>>> import numpy as np
>>> import numpy.linalg as la
>>> np.set_printoptions(precision=2, suppress=True, linewidth=200)
>>> q, _ = la.qr(np.array([[0.5, 1.4, -2.2], [2.1, -1.3, 0.8], [1.4, -0.8, -0.7]]))
>>> W0 = 4 * q
>>> print(W0)
[[-0.78  3.92 -0.13]
 [-3.26 -0.72 -2.2 ]
 [-2.18 -0.32  3.34]]
>>> round(la.det(2 * W0), 2), np.round(la.det(W0), 2)
(np.float64(512.0), np.float64(64.0))
>>> np.kron(np.eye(2, dtype=int), W0)
array([[-0.78,  3.92, -0.13, -0.  ,  0.  , -0.  ],
       [-3.26, -0.72, -2.2 , -0.  , -0.  , -0.  ],
       [-2.18, -0.32,  3.34, -0.  , -0.  ,  0.  ],
       [-0.  ,  0.  , -0.  , -0.78,  3.92, -0.13],
       [-0.  , -0.  , -0.  , -3.26, -0.72, -2.2 ],
       [-0.  , -0.  ,  0.  , -2.18, -0.32,  3.34]])
>>> r0 = np.array([-3, 3, -2])
>>> other = W0 + np.outer(r0, np.eye(3)[0])
>>> print(np.round(la.det(other) / la.det(W0), 2), round(float(1 + la.solve(W0, r0)[0]), 2))
0.81 0.81
>>> other
array([[-3.78,  3.92, -0.13],
       [-0.26, -0.72, -2.2 ],
       [-4.18, -0.32,  3.34]])
>>> hat = np.triu(np.array([[-3, -2, -1], [2, -3, 1], [-2, -1, 1]]), 1) + np.eye(3)
>>> other = hat @ W0 @ la.inv(hat)
>>> np.round(la.det(other), 2)
np.float64(64.0)
>>> la.matrix_rank(other)
np.int64(3)
>>> np.poly(other)
array([  1.  ,  -1.84,   7.37, -64.  ])
>>> print(other)
[[  7.93  21.54 -12.69]
 [ -5.44 -11.92   7.63]
 [ -2.18  -4.67   5.84]]
>>> x = np.array([5, 9, 4])
>>> target = other @ x
>>> target
array([ 182.74, -104.01,  -29.59])
>>> np.round(la.solve(other.T, other[0]), 2) + 0
array([1., 0., 0.])
>>> la.solve(other, target + other[:, 2])
array([5., 9., 5.])
>>> np.round(la.solve(other, other[:, 1]), 2) + 0
array([0., 1., 0.])
>>> print(la.solve(other, target))
[5. 9. 4.]
>>> rng = np.random.default_rng(31821)
>>> lab = rng.permutation(3)
>>> lab
array([0, 1, 2])
>>> other = W0[lab][:, lab]
>>> round(float(np.trace(other)), 2)
1.84
>>> np.allclose(other, W0)
True
>>> other
array([[-0.78,  3.92, -0.13],
       [-3.26, -0.72, -2.2 ],
       [-2.18, -0.32,  3.34]])
>>> np.diag(other)
array([-0.78, -0.72,  3.34])
>>> np.sort(np.abs(la.eigvals(other)))
array([4., 4., 4.])
>>> E = np.loadtxt("out4.csv", delimiter=",")
>>> E
array([[0., 2., 3.],
       [0., 0., 4.],
       [0., 0., 0.]])
>>> # rows and columns are dependent
>>> np.abs(np.diag(la.qr(E)[1])) > 1e-9
array([False, False, False])
>>> print(np.round(E @ la.pinv(E) @ E, 2) + 0)
[[0. 2. 3.]
 [0. 0. 4.]
 [0. 0. 0.]]
>>> np.allclose(E[:-1].T @ la.lstsq(E[:-1].T, E[-1])[0], E[-1])
True
>>> la.lstsq(E[:-1].T, E[-1])[2]
np.int32(2)
>>> np.kron(np.eye(2, dtype=int), E)
array([[0., 2., 3., 0., 0., 0.],
       [0., 0., 4., 0., 0., 0.],
       [0., 0., 0., 0., 0., 0.],
       [0., 0., 0., 0., 2., 3.],
       [0., 0., 0., 0., 0., 4.],
       [0., 0., 0., 0., 0., 0.]])
>>> np.einsum("ij,ji->", E, E)
np.float64(0.0)
>>> np.round(la.det(E[::-1]), 2)
np.float64(0.0)
>>> print(np.einsum("ii->", E))
0.0
>>> np.poly(E)
array([1., 0., 0., 0.])
>>> round(la.det(2 * E), 2), round(float(la.det(E)), 2)
(np.float64(0.0), 0.0)
>>> np.allclose(E, E.T)
False
>>> (E + E.T) / 2
array([[0. , 1. , 1.5],
       [1. , 0. , 2. ],
       [1.5, 2. , 0. ]])
>>> np.allclose(E @ E.T, E.T @ E)
False
>>> la.matrix_power(E, 3)
array([[0., 0., 0.],
       [0., 0., 0.],
       [0., 0., 0.]])
>>> np.sort(np.abs(la.eigvals(E)))
array([0., 0., 0.])
>>> left, sig, vt = la.svd(E)
>>> sig
array([5.16, 1.55, 0.  ])
>>> other = left[:, :2] @ np.diag(sig[:2]) @ vt[:2]
>>> la.matrix_rank(other)
np.int64(2)
>>> np.round(np.abs(E - other).max(), 2)
np.float64(0.0)
>>> m1 = np.load("m.npy")
>>> print(m1)
[[-1.6 -0.3  0.6]
 [-0.2  1.1  1.2]
 [ 1.2  2.  -0.7]
 [-1.9 -1.   0.3]
 [-0.4  0.8 -0.5]
 [-0.9  0.2 -1.3]
 [ 0.6  0.6 -1.8]
 [ 1.3 -1.1  0.2]
 [-0.2  0.   0.2]
 [ 1.4 -0.8  0.7]
 [ 1.5  0.8 -0.2]
 [ 1.6 -0.6 -0.1]
 [ 0.2 -1.1  0.6]
 [ 1.3 -0.3  1.6]
 [ 1.3  0.5 -0.1]
 [-0.4  1.1  0. ]
 [ 1.8  2.4  3.6]
 [-0.7 -1.6 -0.4]
 [ 2.5  0.   0.6]
 [-1.4  0.1  0.4]
 [ 1.1  0.4 -0.5]
 [ 0.4  0.  -1.1]
 [-0.5 -0.6 -0.3]
 [-0.1  2.5  0.6]]
>>> G = np.cov(m1, rowvar=False)
>>> print(np.polyfit(m1[:, 1], m1[:, 2], 1))
[0.21 0.11]
>>> def softmax(z):
...     e = np.exp(z - z.max(axis=-1, keepdims=True))
...     return e / e.sum(axis=-1, keepdims=True)
... 
>>> np.round(softmax(10 * m1[23]), 2) + 0
array([0., 1., 0.])
>>> softmax(m1[23])
array([0.06, 0.82, 0.12])
>>> print(softmax(m1).sum(axis=1))
[1. 1. 1. 1. 1. 1. 1. 1. 1. 1. 1. 1. 1. 1. 1. 1. 1. 1. 1. 1. 1. 1. 1. 1.]
>>> scores = m1 @ m1.T / np.sqrt(3)
>>> softmax(scores)[23] @ m1
array([1.03, 2.1 , 2.02])
>>> softmax(scores).round(6).argmax(axis=1)
array([ 3, 16,  2,  3, 23,  5,  6, 18,  0, 18, 16, 18, 12, 16, 18, 23, 16, 17, 16,  3,  2,  6,  3, 16])
>>> la.cond(E) > 100
np.True_
>>> np.argsort(-la.norm(E, axis=0).round(6), kind="stable")[:3]
array([2, 1, 0])
>>> [round(float(x), 2) for x in la.svd(E, compute_uv=False)[:3]]
[5.16, 1.55, 0.0]
>>> other = np.c_[m1[:, :2] @ np.array([[3, 7], [8, 3]]), np.array([-1, -3, 3, 3, -1, -1, 2, 3, -3, 3, -3, -2, 3, -3, -1, -3, -1, -3, -2, 3, 3, -3, -2, 3])]
>>> other.round(2) + 0
array([[ -7.2, -12.1,  -1. ],
       [  8.2,   1.9,  -3. ],
       [ 19.6,  14.4,   3. ],
       [-13.7, -16.3,   3. ],
       [  5.2,  -0.4,  -1. ],
       [ -1.1,  -5.7,  -1. ],
       [  6.6,   6. ,   2. ],
       [ -4.9,   5.8,   3. ],
       [ -0.6,  -1.4,  -3. ],
       [ -2.2,   7.4,   3. ],
       [ 10.9,  12.9,  -3. ],
       [  0. ,   9.4,  -2. ],
       [ -8.2,  -1.9,   3. ],
       [  1.5,   8.2,  -3. ],
       [  7.9,  10.6,  -1. ],
       [  7.6,   0.5,  -3. ],
       [ 24.6,  19.8,  -1. ],
       [-14.9,  -9.7,  -3. ],
       [  7.5,  17.5,  -2. ],
       [ -3.4,  -9.5,   3. ],
       [  6.5,   8.9,   3. ],
       [  1.2,   2.8,  -3. ],
       [ -6.3,  -5.3,  -2. ],
       [ 19.7,   6.8,   3. ]])
>>> la.matrix_rank(other)
np.int64(3)
>>> K = np.load("case17.npy")
>>> K
array([[ 4,  4,  4,  4],
       [ 4,  8,  8,  8],
       [ 4,  8, 12, 12],
       [ 4,  8, 12, 16]])
>>> # symmetric, so the eigenvalues are real
>>> low = la.cholesky(K)
>>> np.prod(np.diag(low)) ** 2, np.round(la.det(K), 2)
(np.float64(256.0), np.float64(256.0))
>>> low
array([[2., 0., 0., 0.],
       [2., 2., 0., 0.],
       [2., 2., 2., 0.],
       [2., 2., 2., 2.]])
>>> print(K / np.sqrt(np.outer(np.diag(K), np.diag(K))))
[[1.   0.71 0.58 0.5 ]
 [0.71 1.   0.82 0.71]
 [0.58 0.82 1.   0.87]
 [0.5  0.71 0.87 1.  ]]
>>> la.eigvalsh(K).min() > 0
np.True_
>>> low @ low.T
array([[ 4.,  4.,  4.,  4.],
       [ 4.,  8.,  8.,  8.],
       [ 4.,  8., 12., 12.],
       [ 4.,  8., 12., 16.]])
>>> round(float(la.eigvals(K).sum().real), 2)
40.0
>>> np.einsum("ii->", K)
np.int64(40)
>>> x = np.array([-2, -3, -2, 0])
>>> target = K @ x
>>> beta, lr = np.zeros(4), 1 / la.norm(K, 2) ** 2
>>> for i in range(4):
...     beta -= lr * K.T @ (K @ beta - target)
...     if i % 1 == 0: print(i, round(la.norm(K @ beta - target), 2))
... 
0 11.41
1 11.25
2 11.09
3 10.93
>>> beta
array([-0.75, -1.34, -1.68, -1.8 ])
>>> arr = np.load("x.npy")
>>> print(arr)
[[ 0  0  0 -1]
 [ 0  0  0  0]
 [-3  0  0  0]
 [ 0  1  0  0]]
>>> print(np.abs(np.diag(la.qr(arr)[1])) > 1e-9)
[ True  True False False]
>>> arr @ la.pinv(arr) @ arr
array([[ 0.,  0.,  0., -1.],
       [ 0.,  0.,  0.,  0.],
       [-3.,  0.,  0.,  0.],
       [ 0.,  1.,  0.,  0.]])
>>> np.allclose(arr[:-1].T @ la.lstsq(arr[:-1].T, arr[-1])[0], arr[-1])
False
>>> np.unique(arr.round(6), axis=0).shape
(4, 4)
>>> print(la.pinv(arr))
[[ 0.    0.   -0.33  0.  ]
 [ 0.    0.    0.    1.  ]
 [ 0.    0.    0.    0.  ]
 [-1.    0.    0.    0.  ]]
>>> la.norm(arr, axis=0)
array([3., 1., 0., 1.])
>>> lab = rng.integers(0, 3, 3)
>>> F = np.array([[0, 2, 0], [0, 1, 0], [1, 1, 0]]) * (lab[:, None] == lab)
>>> F
array([[0, 2, 0],
       [0, 1, 0],
       [0, 0, 0]])
>>> theta = np.radians(72)
>>> R = np.eye(3)
>>> R[2, 2] = R[1, 1] = np.cos(theta)
>>> R[2, 1], R[1, 2] = -np.sin(theta), np.sin(theta)
>>> R
array([[ 1.  ,  0.  ,  0.  ],
       [ 0.  ,  0.31,  0.95],
       [ 0.  , -0.95,  0.31]])
>>> other = F @ R.T
>>> print(other)
[[ 0.    0.62 -1.9 ]
 [ 0.    0.31 -0.95]
 [ 0.    0.    0.  ]]
>>> np.abs(other - F).max(axis=0)
array([0.  , 1.38, 1.9 ])
>>> np.allclose(la.norm(F, axis=1), la.norm(other, axis=1))
True
>>> np.allclose(F @ F.T, other @ other.T)
True
>>> left, sig, vt = la.svd(F)
>>> vecs = vt[:(sig > 1e-8).sum()]
>>> x = F[0] + -1 * F[2] + rng.integers(2) * np.eye(3)[0]
>>> print(x)
[0. 2. 0.]
>>> print(vecs.T @ vecs)
[[0. 0. 0.]
 [0. 1. 0.]
 [0. 0. 0.]]
>>> la.matrix_rank(np.vstack([F, x]))
np.int64(1)
>>> np.diag(vecs.T @ vecs)
array([0., 1., 0.])
>>> np.allclose(vecs.T @ vecs @ x, x)
True
>>> left, sig, vt = la.svd(F)
>>> sig
array([2.24, 0.  , 0.  ])
>>> np.argmax(sig[:-1] / (sig[1:] + 1e-6)) + 1
np.int64(1)
>>> other = left[:, :1] @ np.diag(sig[:1]) @ vt[:1]
>>> round(np.abs(F - other).max(), 2)
np.float64(0.0)
>>> np.round(la.norm(F - other) / la.norm(F), 2)
np.float64(0.0)
>>> la.matrix_rank(F, rtol=0.05)
np.int64(1)
>>> other
array([[0., 2., 0.],
       [0., 1., 0.],
       [0., 0., 0.]])
>>> [round(float(x), 2) for x in la.svd(F, compute_uv=False)[:3]]
[2.24, 0.0, 0.0]
>>> print(la.matrix_rank(F, rtol=0.1))
1
>>> np.argsort(-la.norm(F, axis=0).round(6), kind="stable")[:3]
array([1, 0, 2])
>>> round(float(np.abs(la.eigvals(F)).max()), 2)
1.0
>>> np.allclose(F, F.T)
False
>>> print(np.sort(np.abs(la.eigvals(F))))
[0. 0. 1.]
>>> la.matrix_power(F, 3)
array([[0, 2, 0],
       [0, 1, 0],
       [0, 0, 0]])
>>> (F - F.T) / 2
array([[ 0.,  1.,  0.],
       [-1.,  0.,  0.],
       [ 0.,  0.,  0.]])
>>> (F + F.T) / 2
array([[0., 1., 0.],
       [1., 1., 0.],
       [0., 0., 0.]])
>>> np.allclose(F @ F.T, F.T @ F)
False
>>> print(np.trace(F))
1
>>> X = 2 * np.eye(3) + np.eye(3, k=1)
>>> X
array([[2., 1., 0.],
       [0., 2., 1.],
       [0., 0., 2.]])
>>> # triangular: eigenvalues sit on the diagonal
>>> other = np.array([[3, 2, 9], [1, 4, 8]])
>>> cent = np.kron(other, X)
>>> la.matrix_rank(cent)
np.int64(6)
>>> print(cent.shape)
(6, 9)
>>> lab = rng.permutation(3)
>>> print(lab)
[1 2 0]
>>> other = X[lab][:, lab]
>>> np.trace(other)
np.float64(6.0)
>>> np.sort(np.abs(la.eigvals(other)))
array([2., 2., 2.])
>>> print(np.diag(other))
[2. 2. 2.]
>>> evals, vecs = la.eig(X)
>>> X @ vecs[:, 0] - evals[0] * vecs[:, 0]
array([0., 0., 0.])
>>> np.sort(la.eigvals(la.inv(X)))
array([0.5, 0.5, 0.5])
>>> x = np.array([3, 1, 0])
>>> target = X @ x
>>> print(target)
[7. 2. 0.]
>>> la.solve(X, target + X[:, 2])
array([3., 1., 1.])
>>> print(la.solve(X, X[:, 0]))
[1. 0. 0.]
>>> la.solve(X, -1 * target)
array([-3., -1.,  0.])
>>> la.matrix_power(X, 3)
array([[ 8., 12.,  6.],
       [ 0.,  8., 12.],
       [ 0.,  0.,  8.]])
>>> np.allclose(X @ X.T, X.T @ X)
False
>>> (X - X.T) / 2
array([[ 0. ,  0.5,  0. ],
       [-0.5,  0. ,  0.5],
       [ 0. , -0.5,  0. ]])
>>> X @ X
array([[4., 4., 1.],
       [0., 4., 4.],
       [0., 0., 4.]])
>>> round(float(np.abs(la.eigvals(X)).max()), 2)
2.0
>>> feats = np.load("a.npy")
>>> feats
array([[3., 1., 1.],
       [1., 3., 1.],
       [1., 1., 3.]])
>>> rank = la.matrix_rank(F)
>>> rank
np.int64(1)
>>> N = la.svd(F)[2][rank:].T
>>> print([int(la.matrix_rank(np.delete(F, i, axis=0))) for i in range(3)])
[1, 1, 1]
>>> np.allclose(F @ N, 0)
True
>>> la.matrix_rank(F.T @ F), la.matrix_rank(F @ F.T)
(np.int64(1), np.int64(1))
>>> print(F @ N)
[[0. 0.]
 [0. 0.]
 [0. 0.]]
